In [1]: import numpy as np

In [2]: from numpy import linalg as LA

In [3]: np.set_printoptions(precision=2, suppress=True, linewidth=140, floatmode="fixed")

In [4]: rng = np.random.default_rng(76)

In [5]: A = np.eye(2, dtype=int)[rng.permutation(2)] * np.array([0, 2])

In [6]: print(A)
[[0 2]
 [0 0]]

In [7]: Uu, sv, Vt = LA.svd(A)

In [8]: print(np.argmax(sv[:-1] / (sv[1:] + 1e-6)) + 1)
1

In [9]: print(sv)
[2.00 0.00]

In [10]: out = Uu[:, :1] @ np.diag(sv[:1]) @ Vt[:1]

In [11]: print(out)
[[0.00 2.00]
 [0.00 0.00]]

In [12]: print(np.round(LA.norm(A - out, 2), 2), sv[1])
0.0 0.0

In [13]: print(LA.matrix_rank(A, rtol=0.05))
1

In [14]: print(LA.matrix_rank(out))
1

In [15]: print(round(LA.norm(A - out) / LA.norm(A), 2))
0.0

In [16]: data = np.load("mat.npy")

In [17]: print(data)
[[ 1  1  1  1  1  1  1  1]
 [ 1  1 -1 -1  1  1 -1 -1]
 [ 1 -1 -1  1  1 -1 -1  1]]

In [18]: proj = np.triu(np.array([[-5, 3], [-4, -3]]), 1) + np.eye(2)

In [19]: out = proj @ A @ LA.inv(proj)

In [20]: print(np.trace(out), np.trace(A))
0.0 0

In [21]: print(np.poly(out))
[1.00 0.00 0.00]

In [22]: print(LA.matrix_rank(out))
1

In [23]: print(np.round(LA.det(out), 2))
0.0

In [24]: ang = np.radians(72)

In [25]: r_ = np.eye(8)

In [26]: r_[5, 5] = r_[2, 2] = np.cos(ang)

In [27]: r_[5, 2], r_[2, 5] = -np.sin(ang), np.sin(ang)

In [28]: print(r_)
[[ 1.00  0.00  0.00  0.00  0.00  0.00  0.00  0.00]
 [ 0.00  1.00  0.00  0.00  0.00  0.00  0.00  0.00]
 [ 0.00  0.00  0.31  0.00  0.00  0.95  0.00  0.00]
 [ 0.00  0.00  0.00  1.00  0.00  0.00  0.00  0.00]
 [ 0.00  0.00  0.00  0.00  1.00  0.00  0.00  0.00]
 [ 0.00  0.00 -0.95  0.00  0.00  0.31  0.00  0.00]
 [ 0.00  0.00  0.00  0.00  0.00  0.00  1.00  0.00]
 [ 0.00  0.00  0.00  0.00  0.00  0.00  0.00  1.00]]

In [29]: out = data @ r_.T

In [30]: print(np.abs(out - data).max(axis=0))
[0.00 0.00 1.64 0.00 0.00 1.64 0.00 0.00]

In [31]: print(out)
[[ 1.00  1.00  1.26  1.00  1.00 -0.64  1.00  1.00]
 [ 1.00  1.00  0.64 -1.00  1.00  1.26 -1.00 -1.00]
 [ 1.00 -1.00 -1.26  1.00  1.00  0.64 -1.00  1.00]]

In [32]: Uu, sv = LA.svd(data)
ValueError: too many values to unpack (expected 2)


In [33]: Uu, sv, Vt = LA.svd(data, full_matrices=False)

In [34]: print(np.allclose(Uu * sv @ Vt, data))
True

In [35]: print(np.cumsum(sv ** 2) / np.sum(sv ** 2))
[0.33 0.67 1.00]

In [36]: print(np.round(Uu.T @ data @ Vt.T, 2) + 0)
[[2.83 0.00 0.00]
 [0.00 2.83 0.00]
 [0.00 0.00 2.83]]

In [37]: print(np.round(Uu.T @ Uu, 2) + 0)
[[1.00 0.00 0.00]
 [0.00 1.00 0.00]
 [0.00 0.00 1.00]]

In [38]: print(Uu.shape, sv.shape, Vt.shape)
(3, 3) (3,) (3, 8)

In [39]: print(sv)
[2.83 2.83 2.83]

In [40]: feats = np.array([[0.5, -0.3, 0.6],
    ...:     [1.9, 0.9, 1.8],
    ...:     [-1.6, 0.9, -0.1],
    ...:     [-1.4, 0.4, 1.4],
    ...:     [0.2, -1.4, 0.1],
    ...:     [0.8, 0.7, -0.4],
    ...:     [0.3, 2.2, -1.0],
    ...:     [0.1, 0.8, -1.9],
    ...:     [1.2, -0.4, -0.1],
    ...:     [-0.6, -0.6, -1.2],
    ...:     [2.5, 1.5, 0.3],
    ...:     [-1.0, -1.4, -0.8],
    ...:     [-0.9, 0.2, -1.0],
    ...:     [0.2, -0.6, 1.7],
    ...:     [-0.3, 0.2, 0.3],
    ...:     [0.6, 1.0, 1.0],
    ...:     [0.5, 1.1, -1.5],
    ...:     [-0.4, 0.7, -0.5],
    ...:     [-0.3, 0.5, 0.6],
    ...:     [0.0, 0.6, -0.8],
    ...:     [-0.6, 0.7, 0.3],
    ...:     [-1.6, 0.6, -0.7],
    ...:     [-0.4, 0.3, 0.5]])

In [41]: feats[:, 0] = 2 * feats[:, 1] + 0.1 * rng.normal(size=23)

In [42]: print(feats)
[[-0.42 -0.30  0.60]
 [ 1.90  0.90  1.80]
 [ 1.85  0.90 -0.10]
 [ 0.91  0.40  1.40]
 [-2.96 -1.40  0.10]
 [ 1.46  0.70 -0.40]
 [ 4.54  2.20 -1.00]
 [ 1.74  0.80 -1.90]
 [-0.96 -0.40 -0.10]
 [-1.29 -0.60 -1.20]
 [ 3.05  1.50  0.30]
 [-2.77 -1.40 -0.80]
 [ 0.32  0.20 -1.00]
 [-1.08 -0.60  1.70]
 [ 0.40  0.20  0.30]
 [ 1.99  1.00  1.00]
 [ 2.16  1.10 -1.50]
 [ 1.55  0.70 -0.50]
 [ 0.88  0.50  0.60]
 [ 1.35  0.60 -0.80]
 [ 1.37  0.70  0.30]
 [ 1.17  0.60 -0.70]
 [ 0.57  0.30  0.50]]

In [43]: labels = feats[:, 0] > np.median(feats[:, 0])

In [44]: r0 = feats[labels].mean(axis=0) - feats[~labels].mean(axis=0)

In [45]: print(labels.astype(int))
[0 1 1 0 0 1 1 1 0 0 1 0 0 0 0 1 1 1 0 1 1 0 0]

In [46]: print(np.argsort(-np.abs(r0).round(6), kind="stable"))
[0 1 2]
